$ ipython --no-banner

In [1]: import numpy as np

In [2]: np.set_printoptions(suppress=True, linewidth=200)

In [3]: rnd = lambda a: np.round(a, 2) + 0

In [4]: W0 = np.load("case12.npy")

In [5]: print(rnd(W0))
[[-0.88  1.14  0.66  0.27 -1.78  1.8 ]
 [ 0.87 -1.11 -0.53 -0.35  1.69 -1.94]
 [-0.47  0.55 -0.79  1.01 -0.35  2.6 ]
 [-0.68  0.94  1.73 -0.71 -2.01 -0.36]
 [ 0.64 -0.78  0.37 -0.84  0.85 -2.53]
 [ 0.66 -0.92 -1.74  0.74  1.99  0.43]
 [-0.45  0.53 -0.81  1.02 -0.31  2.59]
 [ 0.9  -1.16 -0.86 -0.13  1.91 -1.56]
 [-0.37  0.55  1.78 -1.03 -1.53 -1.41]
 [-0.76  1.03  1.63 -0.57 -2.09  0.02]
 [ 0.88 -1.16 -1.28  0.21  2.1  -0.89]
 [-0.13  0.25  1.64 -1.13 -1.08 -1.95]
 [ 0.04  0.02  1.46 -1.15 -0.7  -2.25]
 [ 0.89 -1.17 -1.19  0.13  2.07 -1.06]
 [-0.27  0.28 -1.15  1.11  0.16  2.5 ]
 [ 0.71 -0.97 -1.69  0.66  2.05  0.22]
 [ 0.83 -1.12 -1.47  0.38  2.13 -0.49]
 [ 0.75 -0.94  0.02 -0.67  1.21 -2.37]
 [ 0.22 -0.21  1.23 -1.13 -0.29 -2.46]]

In [6]: left, sig, VT = np.linalg.svd(W0)

In [7]: evecs = VT[:(sig > 1e-8).sum()]

In [8]: rng = np.random.default_rng(4579)

In [9]: vec = W0[7] + 5 * W0[5] + rng.integers(2) * np.eye(6)[2]

In [10]: rnd(vec)
Out[10]: array([ 4.22, -5.75, -9.55,  3.56, 11.87,  0.6 ])

In [11]: np.allclose(evecs.T @ evecs @ vec, vec)
Out[11]: True

In [12]: rnd(evecs.T @ evecs)
Out[12]: 
array([[ 0.09, -0.12, -0.1 ,  0.  ,  0.2 , -0.14],
       [-0.12,  0.15,  0.14,  0.  , -0.26,  0.17],
       [-0.1 ,  0.14,  0.36, -0.19, -0.35, -0.21],
       [ 0.  ,  0.  , -0.19,  0.15,  0.09,  0.29],
       [ 0.2 , -0.26, -0.35,  0.09,  0.5 , -0.12],
       [-0.14,  0.17, -0.21,  0.29, -0.12,  0.75]])

In [13]: labels = W0[:, 3] > np.median(W0[:, 3])

In [14]: u = W0[labels].mean(axis=0) - W0[~labels].mean(axis=0)

In [15]: labels.astype(int)
Out[15]: array([1, 0, 1, 0, 0, 1, 1, 0, 0, 0, 1, 0, 0, 1, 1, 1, 1, 0, 0])

In [16]: print(rnd(u))
[ 0.06 -0.17 -1.9   1.38  1.1   2.54]

In [17]: print(rnd(W0.ravel(order="F")))
[-0.88  0.87 -0.47 -0.68  0.64  0.66 -0.45  0.9  -0.37 -0.76  0.88 -0.13  0.04  0.89 -0.27  0.71  0.83  0.75  0.22  1.14 -1.11  0.55  0.94 -0.78 -0.92  0.53 -1.16  0.55  1.03 -1.16  0.25  0.02 -1.17
  0.28 -0.97 -1.12 -0.94 -0.21  0.66 -0.53 -0.79  1.73  0.37 -1.74 -0.81 -0.86  1.78  1.63 -1.28  1.64  1.46 -1.19 -1.15 -1.69 -1.47  0.02  1.23  0.27 -0.35  1.01 -0.71 -0.84  0.74  1.02 -0.13 -1.03
 -0.57  0.21 -1.13 -1.15  0.13  1.11  0.66  0.38 -0.67 -1.13 -1.78  1.69 -0.35 -2.01  0.85  1.99 -0.31  1.91 -1.53 -2.09  2.1  -1.08 -0.7   2.07  0.16  2.05  2.13  1.21 -0.29  1.8  -1.94  2.6  -0.36
 -2.53  0.43  2.59 -1.56 -1.41  0.02 -0.89 -1.95 -2.25 -1.06  2.5   0.22 -0.49 -2.37 -2.46]

In [18]: rnd(W0.reshape(-1, 2))
Out[18]: 
array([[-0.88,  1.14],
       [ 0.66,  0.27],
       [-1.78,  1.8 ],
       [ 0.87, -1.11],
       [-0.53, -0.35],
       [ 1.69, -1.94],
       [-0.47,  0.55],
       [-0.79,  1.01],
       [-0.35,  2.6 ],
       [-0.68,  0.94],
       [ 1.73, -0.71],
       [-2.01, -0.36],
       [ 0.64, -0.78],
       [ 0.37, -0.84],
       [ 0.85, -2.53],
       [ 0.66, -0.92],
       [-1.74,  0.74],
       [ 1.99,  0.43],
       [-0.45,  0.53],
       [-0.81,  1.02],
       [-0.31,  2.59],
       [ 0.9 , -1.16],
       [-0.86, -0.13],
       [ 1.91, -1.56],
       [-0.37,  0.55],
       [ 1.78, -1.03],
       [-1.53, -1.41],
       [-0.76,  1.03],
       [ 1.63, -0.57],
       [-2.09,  0.02],
       [ 0.88, -1.16],
       [-1.28,  0.21],
       [ 2.1 , -0.89],
       [-0.13,  0.25],
       [ 1.64, -1.13],
       [-1.08, -1.95],
       [ 0.04,  0.02],
       [ 1.46, -1.15],
       [-0.7 , -2.25],
       [ 0.89, -1.17],
       [-1.19,  0.13],
       [ 2.07, -1.06],
       [-0.27,  0.28],
       [-1.15,  1.11],
       [ 0.16,  2.5 ],
       [ 0.71, -0.97],
       [-1.69,  0.66],
       [ 2.05,  0.22],
       [ 0.83, -1.12],
       [-1.47,  0.38],
       [ 2.13, -0.49],
       [ 0.75, -0.94],
       [ 0.02, -0.67],
       [ 1.21, -2.37],
       [ 0.22, -0.21],
       [ 1.23, -1.13],
       [-0.29, -2.46]])

In [19]: T = W0.reshape(19, 2, -1)

In [20]: print(rnd(T[:, 0]))
[[-0.88  1.14  0.66]
 [ 0.87 -1.11 -0.53]
 [-0.47  0.55 -0.79]
 [-0.68  0.94  1.73]
 [ 0.64 -0.78  0.37]
 [ 0.66 -0.92 -1.74]
 [-0.45  0.53 -0.81]
 [ 0.9  -1.16 -0.86]
 [-0.37  0.55  1.78]
 [-0.76  1.03  1.63]
 [ 0.88 -1.16 -1.28]
 [-0.13  0.25  1.64]
 [ 0.04  0.02  1.46]
 [ 0.89 -1.17 -1.19]
 [-0.27  0.28 -1.15]
 [ 0.71 -0.97 -1.69]
 [ 0.83 -1.12 -1.47]
 [ 0.75 -0.94  0.02]
 [ 0.22 -0.21  1.23]]

In [21]: rnd(np.swapaxes(T, 1, 2)[0])
Out[21]: 
array([[-0.88,  0.27],
       [ 1.14, -1.78],
       [ 0.66,  1.8 ]])

In [22]: rnd(T.transpose(1, 0, 2))
Out[22]: 
array([[[-0.88,  1.14,  0.66],
        [ 0.87, -1.11, -0.53],
        [-0.47,  0.55, -0.79],
        [-0.68,  0.94,  1.73],
        [ 0.64, -0.78,  0.37],
        [ 0.66, -0.92, -1.74],
        [-0.45,  0.53, -0.81],
        [ 0.9 , -1.16, -0.86],
        [-0.37,  0.55,  1.78],
        [-0.76,  1.03,  1.63],
        [ 0.88, -1.16, -1.28],
        [-0.13,  0.25,  1.64],
        [ 0.04,  0.02,  1.46],
        [ 0.89, -1.17, -1.19],
        [-0.27,  0.28, -1.15],
        [ 0.71, -0.97, -1.69],
        [ 0.83, -1.12, -1.47],
        [ 0.75, -0.94,  0.02],
        [ 0.22, -0.21,  1.23]],

       [[ 0.27, -1.78,  1.8 ],
        [-0.35,  1.69, -1.94],
        [ 1.01, -0.35,  2.6 ],
        [-0.71, -2.01, -0.36],
        [-0.84,  0.85, -2.53],
        [ 0.74,  1.99,  0.43],
        [ 1.02, -0.31,  2.59],
        [-0.13,  1.91, -1.56],
        [-1.03, -1.53, -1.41],
        [-0.57, -2.09,  0.02],
        [ 0.21,  2.1 , -0.89],
        [-1.13, -1.08, -1.95],
        [-1.15, -0.7 , -2.25],
        [ 0.13,  2.07, -1.06],
        [ 1.11,  0.16,  2.5 ],
        [ 0.66,  2.05,  0.22],
        [ 0.38,  2.13, -0.49],
        [-0.67,  1.21, -2.37],
        [-1.13, -0.29, -2.46]]])

In [23]: C = W0[[17, 14]].astype(float)

In [24]: for _ in range(4):
    ...:     labels = np.linalg.norm(W0[:, None] - C, axis=-1).argmin(axis=1)
    ...:     C = np.array([W0[labels == j].mean(axis=0) for j in range(2)])
    ...: 

In [25]: labels
Out[25]: array([1, 0, 1, 0, 0, 1, 1, 0, 0, 1, 0, 0, 0, 0, 1, 1, 0, 0, 0])

In [26]: rnd(C[1] - C[0])
Out[26]: array([-0.61,  0.72, -0.8 ,  1.14, -0.57,  3.06])

In [27]: rnd(C)
Out[27]: 
array([[ 0.4 , -0.49,  0.24, -0.54,  0.53, -1.61],
       [-0.21,  0.23, -0.56,  0.6 , -0.05,  1.45]])

In [28]: feats = np.load("dump.npy")

In [29]: feats
Out[29]: 
array([[ 6,  2, -1,  6, -3,  2,  6,  8,  5, -6, -3, -5],
       [ 2,  4,  4,  4, -4,  4,  2,  4,  0, -2,  2, -2],
       [-1,  4,  9,  4, -1,  4, -1,  2, -3,  1,  2, -2],
       [ 6,  4,  4,  9, -3,  4,  6, 10,  4, -6, -3, -7],
       [-3, -4, -1, -3,  6, -4, -3, -4, -1,  3, -3,  1],
       [ 2,  4,  4,  4, -4,  4,  2,  4,  0, -2,  2, -2],
       [ 6,  2, -1,  6, -3,  2,  6,  8,  5, -6, -3, -5],
       [ 8,  4,  2, 10, -4,  4,  8, 12,  6, -8, -4, -8],
       [ 5,  0, -3,  4, -1,  0,  5,  6,  5, -5, -4, -4],
       [-6, -2,  1, -6,  3, -2, -6, -8, -5,  6,  3,  5],
       [-3,  2,  2, -3, -3,  2, -3, -4, -4,  3,  6,  4],
       [-5, -2, -2, -7,  1, -2, -5, -8, -4,  5,  4,  6]])

In [30]: w, evecs = np.linalg.eigh(feats)

In [31]: rnd(np.linalg.svd(feats, compute_uv=False))
Out[31]: array([50.44, 19.23,  9.33,  0.  ,  0.  ,  0.  ,  0.  ,  0.  ,  0.  ,  0.  ,  0.  ,  0.  ])

In [32]: print(np.unique(w.round(6) + 0, return_counts=True)[1])
[9 1 1 1]

In [33]: rnd(np.linalg.eigvalsh(feats + -2 * np.eye(12)))
Out[33]: array([-2.  , -2.  , -2.  , -2.  , -2.  , -2.  , -2.  , -2.  , -2.  ,  7.33, 17.23, 48.44])

In [34]: (w > 1e-8).sum(), (w < -1e-8).sum()
Out[34]: (np.int64(3), np.int64(0))

In [35]: T = np.stack([feats, 5 * feats, feats[::-1]])

In [36]: print(np.einsum("bij,cij->bc", T, T))
[[ 3001 15005  -294]
 [15005 75025 -1470]
 [ -294 -1470  3001]]

In [37]: print(rnd(np.linalg.det(T)))
[0. 0. 0.]

In [38]: print(T.sum(axis=0))
[[ 31  10  -8  29 -17  10  31  40  26 -31 -14 -24]
 [  9  26  26  21 -27  26   9  20  -4  -9  18  -8]
 [-12  22  55  18  -3  22 -12   4 -23  12  15  -7]
 [ 41  24  21  58 -19  24  41  66  29 -41 -22 -46]
 [-10 -20  -4  -8  32 -20 -10 -12   0  10 -22  -2]
 [ 18  26  23  30 -27  26  18  32   5 -18   9 -17]
 [ 38  16  -2  40 -22  16  38  52  30 -38 -16 -32]
 [ 45  20  11  57 -18  20  45  68  35 -45 -27 -47]
 [ 36   4 -14  33  -9   4  36  46  34 -36 -27 -31]
 [-37  -8  15 -32  17  -8 -37 -46 -33  37  20  28]
 [-16  16  16 -14 -22  16 -16 -20 -24  16  38  22]
 [-24 -10 -13 -36   3 -10 -24 -40 -19  24  21  31]]

In [39]: np.linalg.matrix_rank(T.reshape(3, -1))
Out[39]: np.int64(2)

In [40]: np.linalg.matrix_rank(T)
Out[40]: array([3, 3, 3])

In [41]: M2 = np.array([[5, 0],
    ...:     [1, -5],
    ...:     [-1, -4],
    ...:     [-5, -1],
    ...:     [4, 4],
    ...:     [0, -4],
    ...:     [-2, -5],
    ...:     [3, 0],
    ...:     [0, -3],
    ...:     [2, 0],
    ...:     [5, 2],
    ...:     [5, 1]])

In [42]: np.linalg.matrix_rank(feats @ M2)
Out[42]: np.int64(2)

In [43]: M2.T @ feats.T
Out[43]: 
array([[ -49,  -22,  -24,  -71,   11,  -22,  -49,  -80,  -38,   49,   38,   60],
       [ -88,  -80,  -64, -128,   80,  -80,  -88, -144,  -48,   88,    8,   88]])

In [44]: cen = W0 - W0.mean(axis=0)

In [45]: evecs = np.linalg.svd(cen)[2][:2]

In [46]: M2 = cen - cen @ evecs.T @ evecs

In [47]: np.linalg.norm(M2, axis=1).round(6).argmax()
Out[47]: np.int64(0)

In [48]: print(rnd(M2.std(axis=0)))
[0. 0. 0. 0. 0. 0.]

In [49]: print(rnd(np.cov(cen @ evecs.T, rowvar=False)))
[[4.88 0.  ]
 [0.   4.17]]

In [50]: print(rnd((cen @ evecs.T).std(axis=0)))
[2.15 1.99]

In [51]: mat = np.loadtxt("layer10.csv", delimiter=",")

In [52]: print(mat)
[[0. 0. 1. 0. 1. 0. 0. 0. 0. 0. 0.]
 [0. 0. 0. 1. 0. 1. 0. 0. 1. 1. 1.]
 [1. 0. 0. 0. 1. 0. 0. 0. 0. 0. 0.]
 [0. 1. 0. 0. 0. 0. 1. 1. 1. 1. 1.]
 [1. 0. 1. 0. 0. 0. 0. 0. 0. 0. 0.]
 [0. 1. 0. 0. 0. 0. 1. 1. 1. 1. 1.]
 [0. 0. 0. 1. 0. 1. 0. 1. 1. 1. 0.]
 [0. 0. 0. 1. 0. 1. 1. 0. 1. 1. 0.]
 [0. 1. 0. 1. 0. 1. 1. 1. 0. 1. 1.]
 [0. 1. 0. 1. 0. 1. 1. 1. 1. 0. 1.]
 [0. 1. 0. 1. 0. 1. 0. 0. 1. 1. 0.]]

In [53]: def softmax(z):
    ...:     e = np.exp(z - z.max(axis=-1, keepdims=True))
    ...:     return e / e.sum(axis=-1, keepdims=True)
    ...: 

In [54]: rnd(softmax(mat).sum(axis=1))
Out[54]: array([1., 1., 1., 1., 1., 1., 1., 1., 1., 1., 1.])

In [55]: att = mat @ mat.T / np.sqrt(11)

In [56]: rnd(softmax(att))
Out[56]: 
array([[0.15, 0.08, 0.11, 0.08, 0.11, 0.08, 0.08, 0.08, 0.08, 0.08, 0.08],
       [0.03, 0.15, 0.03, 0.08, 0.03, 0.08, 0.11, 0.11, 0.11, 0.11, 0.11],
       [0.11, 0.08, 0.15, 0.08, 0.11, 0.08, 0.08, 0.08, 0.08, 0.08, 0.08],
       [0.03, 0.07, 0.03, 0.18, 0.03, 0.18, 0.07, 0.07, 0.13, 0.13, 0.07],
       [0.11, 0.08, 0.11, 0.08, 0.15, 0.08, 0.08, 0.08, 0.08, 0.08, 0.08],
       [0.03, 0.07, 0.03, 0.18, 0.03, 0.18, 0.07, 0.07, 0.13, 0.13, 0.07],
       [0.03, 0.11, 0.03, 0.08, 0.03, 0.08, 0.15, 0.11, 0.11, 0.11, 0.11],
       [0.03, 0.11, 0.03, 0.08, 0.03, 0.08, 0.11, 0.15, 0.11, 0.11, 0.11],
       [0.03, 0.08, 0.03, 0.11, 0.03, 0.11, 0.08, 0.08, 0.21, 0.15, 0.08],
       [0.03, 0.08, 0.03, 0.11, 0.03, 0.11, 0.08, 0.08, 0.15, 0.21, 0.08],
       [0.03, 0.11, 0.03, 0.08, 0.03, 0.08, 0.11, 0.11, 0.11, 0.11, 0.15]])
